$ python3 -q
>>> import numpy as np
>>> import numpy.linalg as la
>>> np.set_printoptions(precision=1, suppress=True, linewidth=140, legacy="1.25")
>>> A = np.load("run19.npy")
>>> A
array([[4., 1., 1., 1., 1.],
       [1., 4., 1., 1., 1.],
       [1., 1., 4., 1., 1.],
       [1., 1., 1., 4., 1.],
       [1., 1., 1., 1., 4.]])
>>> # symmetric
>>> x0 = np.array([0, 1, 4, 8, 4])
>>> rhs = A @ x0
>>> rhs
array([17., 20., 29., 41., 29.])
>>> np.round(la.solve(A, rhs + A[:, 4]), 1) + 0
array([0., 1., 4., 8., 5.])
>>> w, V = la.eigh(A)
>>> np.round(la.eigvalsh(A + -3 * np.eye(5)), 1) + 0
array([0., 0., 0., 0., 5.])
>>> V @ np.diag(w) @ V.T
array([[4., 1., 1., 1., 1.],
       [1., 4., 1., 1., 1.],
       [1., 1., 4., 1., 1.],
       [1., 1., 1., 4., 1.],
       [1., 1., 1., 1., 4.]])
>>> np.unique(w.round(6) + 0, return_counts=True)[1]
array([4, 1])
>>> w, V = la.eig(A)
>>> w
array([8., 3., 3., 3., 3.])
>>> np.round(A @ V[:, 0] - w[0] * V[:, 0], 1) + 0
array([0., 0., 0., 0., 0.])
>>> np.sort(la.eigvals(la.inv(A)))
array([0.1, 0.3, 0.3, 0.3, 0.3])
>>> q, _ = la.qr(np.array([[0.5, 0.6, 0.3, 0.5],
...     [-0.6, 0.4, -0.2, 1.6],
...     [-1.1, 0.6, 0.8, -0.4],
...     [-0.3, 0.0, -1.1, -0.8]]))
>>> X = q[:, :4]
>>> X
array([[-0.4, -0.9,  0.1,  0.2],
       [ 0.4, -0.3,  0.3, -0.8],
       [ 0.8, -0.3, -0.4,  0.4],
       [ 0.2,  0.1,  0.9,  0.5]])
>>> # orthonormal columns
>>> round(float(la.det(X[::-1])), 1)
-1.0
>>> round(la.eigvals(X).sum().real, 1)
-0.5
>>> round(np.einsum("ij,ji->", X, X), 1)
0.3
>>> round(np.einsum("ii->", X), 1)
-0.5
>>> f = np.array([-4, -4, -1, -4])
>>> other = X + np.outer(f, np.eye(4)[1])
>>> other
array([[-0.4, -4.9,  0.1,  0.2],
       [ 0.4, -4.3,  0.3, -0.8],
       [ 0.8, -1.3, -0.4,  0.4],
       [ 0.2, -3.9,  0.9,  0.5]])
>>> f = np.array([0, 2, -2])
>>> np.correlate(other[2], other[0], "full")
array([ 0.1, -0.1, -4.1,  6.1,  2.3, -1.7, -0.1])
>>> np.convolve(other[2], f)
array([ 0. ,  1.6, -4.2,  1.9,  1.5, -0.8])
>>> J = np.load("m.npy")
>>> J
array([[  1.3,   2.7,  -8.9,  17.7],
       [  0.6,  -2.8,  -9.1, -17.6],
       [ -4.1,  17.8,   5.8,  -5.8],
       [-12.6,  12.7,  -6.4,   6.2],
       [ -6.7, -15.1,   2.6,  11. ],
       [-13.7,  12.1,  -5.1,   6.3],
       [-14.3,  10.7,  -1.1,   9.1],
       [  7.6,  12.3,  -8.2, -11.1],
       [  9. ,   1.4,   1.7,  17.7],
       [  8.1,  -6.1,   9.9,  14.1],
       [ -4.8,   6. ,  12.7, -13.4],
       [ -1.6,  -2.4,   8.3,  18. ],
       [ 18.1,  -5.7,   6.2,   0.4],
       [  2.1,   9.9,   7.5,  15.5],
       [ 10.1,   5.8,  -9.5,  13.2],
       [-12.1,   5. ,  14.6,  -3.9],
       [ -7.1,  13.3, -12.4,   4.3],
       [ 16.1,  -4.8,   8.8,   6.3],
       [  0.6,  13.1, -14.7,  -3.4],
       [ 18.5,  -5.4,   5.4,   0.5]])
>>> f = np.array([2, 1, 1])
>>> np.convolve(J[4], f)
array([-13.4, -36.9, -16.6,   9.5,  13.6,  11. ])
>>> np.polyval(f, J[4])
array([ 84.1, 441.9,  17.1, 254. ])
>>> proj = J @ la.solve(J.T @ J, J.T)
>>> np.diag(proj)
array([0.2, 0.2, 0.3, 0.1, 0.3, 0.1, 0.2, 0.2, 0.2, 0.1, 0.3, 0.2, 0.2, 0.2, 0.2, 0.3, 0.2, 0.2, 0.2, 0.2])
>>> np.trace(proj)
4.0
>>> np.allclose(proj @ proj, proj)
True
>>> np.round(la.eigvalsh(proj), 1) + 0
array([0., 0., 0., 0., 0., 0., 0., 0., 0., 0., 0., 0., 0., 0., 0., 0., 1., 1., 1., 1.])
>>> Xs = J - J.mean(axis=0)
>>> Uu, sig, Vh = la.svd(Xs, full_matrices=False)
>>> np.searchsorted(np.cumsum(sig ** 2) / (sig ** 2).sum(), 0.9) + 1
3
>>> np.abs(Uu[:, 0]).argmax()
17
>>> np.abs(Vh[-1])
array([0.4, 0.8, 0.4, 0.1])
>>> sig ** 2 / (sig ** 2).sum()
array([0.4, 0.3, 0.2, 0.1])
>>> proj = np.triu(np.array([[-6, 9, 6, -6], [1, 9, -5, -4], [-8, -2, 2, -3], [5, -8, -3, 1]]), 1) + np.eye(4)
>>> other = proj @ X @ la.inv(proj)
>>> la.matrix_rank(other)
4
>>> proj @ X - X @ proj
array([[  7.4,  -1.5,  -6.6, -13. ],
       [ -4.8,  -2.8,  -5.5,  -1.1],
       [ -0.7,  -7.5,  -8.9,   1.1],
       [  0. ,  -2. ,  -0.7,   4.3]])
>>> round(la.det(other), 1)
-1.0
>>> K = np.load("data.npy")
>>> K
array([[ -4.6,  25.2,  10.6,  24.6, -14.6],
       [ -4.8,  25. ,   9.8,  24.8, -15. ],
       [ -3.1,  15. ,   5.7,  15.2,  -8.7],
       [ -1.6,   9.8,   3.8,   9.7,  -6.1],
       [ -1.9,  10.8,   3.6,   9.8,  -5.7]])
>>> f = np.array([2, 2, 2, 1, 0])
>>> other = K + np.outer(f, np.eye(5)[2])
>>> other
array([[ -4.6,  25.2,  12.6,  24.6, -14.6],
       [ -4.8,  25. ,  11.8,  24.8, -15. ],
       [ -3.1,  15. ,   7.7,  15.2,  -8.7],
       [ -1.6,   9.8,   4.8,   9.7,  -6.1],
       [ -1.9,  10.8,   3.6,   9.8,  -5.7]])
>>> la.matrix_rank(other - K)
1
>>> la.matrix_rank(la.inv(other) - la.inv(K), tol=1e-8)
1
>>> rng = np.random.default_rng(8485)
>>> idx = rng.permutation(5)
>>> other = K[:, idx] * rng.choice([-1, 1], 5)
>>> other
array([[-4.6, 10.6, 24.6, 14.6, 25.2],
       [-4.8,  9.8, 24.8, 15. , 25. ],
       [-3.1,  5.7, 15.2,  8.7, 15. ],
       [-1.6,  3.8,  9.7,  6.1,  9.8],
       [-1.9,  3.6,  9.8,  5.7, 10.8]])
>>> Uu, _, Vh = la.svd(K.T @ other)
>>> np.round(Uu @ Vh, 1) + 0
array([[ 1.,  0.,  0.,  0.,  0.],
       [ 0.,  0.,  0.,  0.,  1.],
       [ 0.,  1.,  0.,  0.,  0.],
       [ 0.,  0.,  1.,  0.,  0.],
       [ 0.,  0.,  0., -1.,  0.]])
>>> q, r_ = la.qr(K)
>>> round(abs(r_[0, 0]), 1), round(float(la.norm(K[:, 0])), 1)
(7.7, 7.7)
>>> q
array([[-0.6,  0.3,  0.6,  0.4, -0.2],
       [-0.6, -0.2, -0.1, -0.2,  0.7],
       [-0.4, -0.6, -0.2, -0.2, -0.6],
       [-0.2,  0.6, -0.2, -0.7, -0.2],
       [-0.2,  0.3, -0.8,  0.5, -0.1]])
>>> r_
array([[  7.7, -41.1, -16.3, -40.5,  24.1],
       [  0. ,   2.3,   1. ,   1.6,  -1.3],
       [  0. ,   0. ,   0.9,   0.4,  -0.3],
       [  0. ,   0. ,   0. ,  -0.6,   0.7],
       [  0. ,   0. ,   0. ,   0. ,  -0.3]])
>>> np.trace(q @ q.T)
5.0
>>> np.round(q.T @ q, 1) + 0
array([[1., 0., 0., 0., 0.],
       [0., 1., 0., 0., 0.],
       [0., 0., 1., 0., 0.],
       [0., 0., 0., 1., 0.],
       [0., 0., 0., 0., 1.]])
>>> np.abs(np.diag(r_))
array([7.7, 2.3, 0.9, 0.6, 0.3])
>>> K.mean(axis=0)
array([ -3.2,  17.2,   6.7,  16.8, -10. ])
>>> np.abs(K).max()
25.2
>>> np.count_nonzero(K)
25
>>> K.sum(axis=1)
array([41.2, 39.8, 24.1, 15.6, 16.6])
>>> K.sum(axis=0)
array([-16. ,  85.8,  33.5,  84.1, -50.1])
>>> np.diff(K, axis=0)
array([[ -0.2,  -0.2,  -0.8,   0.2,  -0.4],
       [  1.7, -10. ,  -4.1,  -9.6,   6.3],
       [  1.5,  -5.2,  -1.9,  -5.5,   2.6],
       [ -0.3,   1. ,  -0.2,   0.1,   0.4]])
>>> K - K[0]
array([[  0. ,   0. ,   0. ,   0. ,   0. ],
       [ -0.2,  -0.2,  -0.8,   0.2,  -0.4],
       [  1.5, -10.2,  -4.9,  -9.4,   5.9],
       [  3. , -15.4,  -6.8, -14.9,   8.5],
       [  2.7, -14.4,  -7. , -14.8,   8.9]])
>>> np.unravel_index(np.abs(K).argmax(), K.shape)
(0, 1)
>>> other = la.inv(K)
>>> np.round(la.slogdet(K)[0], 1)
1.0
>>> round(la.cond(K), 1)
445.8
>>> np.round(K @ other, 1) + 0
array([[1., 0., 0., 0., 0.],
       [0., 1., 0., 0., 0.],
       [0., 0., 1., 0., 0.],
       [0., 0., 0., 1., 0.],
       [0., 0., 0., 0., 1.]])
>>> la.inv(other)
array([[ -4.6,  25.2,  10.6,  24.6, -14.6],
       [ -4.8,  25. ,   9.8,  24.8, -15. ],
       [ -3.1,  15. ,   5.7,  15.2,  -8.7],
       [ -1.6,   9.8,   3.8,   9.7,  -6.1],
       [ -1.9,  10.8,   3.6,   9.8,  -5.7]])
>>> np.allclose(other, K.T)
False
>>> M = np.load("test5.npy")
>>> M
array([[0, 0, 0],
       [1, 2, 2],
       [0, 0, 0],
       [0, 0, 0],
       [1, 2, 2],
       [1, 2, 3],
       [1, 2, 2],
       [0, 0, 1],
       [1, 2, 2],
       [0, 0, 0],
       [1, 2, 2],
       [0, 0, 1],
       [0, 0, 0],
       [0, 0, 0],
       [0, 0, 1]])
>>> Xs = M - M.mean(axis=0)
>>> Uu, sig, Vh = la.svd(Xs, full_matrices=False)
>>> np.round(Xs.mean(axis=0), 1) + 0
array([0., 0., 0.])
>>> round(float((sig ** 2).sum() ** 2 / (sig ** 4).sum()), 1)
1.1
>>> Vh[0] * np.sign(Vh[0, np.abs(Vh[0]).argmax()])
array([0.3, 0.7, 0.7])
>>> F = np.loadtxt("case18.csv", delimiter=",")
>>> F
array([[-0.5,  0.9],
       [-0.9, -0.5]])
>>> np.round(np.trace(F), 1)
-1.0
>>> F.inv()
Traceback (most recent call last):
  File "<python-input-97>", line 1, in <module>
    F.inv()
    ^^^^^
AttributeError: 'numpy.ndarray' object has no attribute 'inv'
>>> np.round(la.norm(F[0], 1), 1), round(la.norm(F[0], np.inf), 1)
(1.4, 0.9)
>>> round(la.norm(F, 2), 1)
1.0
>>> la.norm(F, axis=1).argmax()
0
>>> la.norm(F, axis=1)
array([1., 1.])
>>> la.norm(F, axis=0)
array([1., 1.])
>>> other = np.array([[-2, 0], [-2, 1]])
>>> la.matrix_rank(F @ other)
2
>>> F @ other
array([[-0.7,  0.9],
       [ 2.7, -0.5]])
>>> q, V = la.qr(F[:, :1])[0], la.qr(F[:, 1:])[0]
>>> sig = la.svd(q.T @ V, compute_uv=False)
>>> round(float(la.norm(q @ q.T - V @ V.T, 2)), 1)
1.0
>>> feats = np.load("w.npy")
>>> feats
array([[ 0,  0,  0,  0],
       [ 0,  0, -6,  0],
       [-8, -2,  0,  0]])
>>> ang = np.radians(135)
>>> r_ = np.eye(4)
>>> r_[2, 2] = r_[0, 0] = np.cos(ang)
>>> r_[2, 0], r_[0, 2] = -np.sin(ang), np.sin(ang)
>>> r_
array([[-0.7,  0. ,  0.7,  0. ],
       [ 0. ,  1. ,  0. ,  0. ],
       [-0.7,  0. , -0.7,  0. ],
       [ 0. ,  0. ,  0. ,  1. ]])
>>> other = feats @ r_.T
>>> la.svd(feats, compute_uv=False), la.svd(other, compute_uv=False)
(array([8.2, 6. , 0. ]), array([8.2, 6. , 0. ]))
>>> other
array([[ 0. ,  0. ,  0. ,  0. ],
       [-4.2,  0. ,  4.2,  0. ],
       [ 5.7, -2. ,  5.7,  0. ]])
>>> np.allclose(feats @ feats.T, other @ other.T)
True
>>> round(float(la.det(r_)), 1), round(np.trace(r_), 1)
(1.0, 0.6)
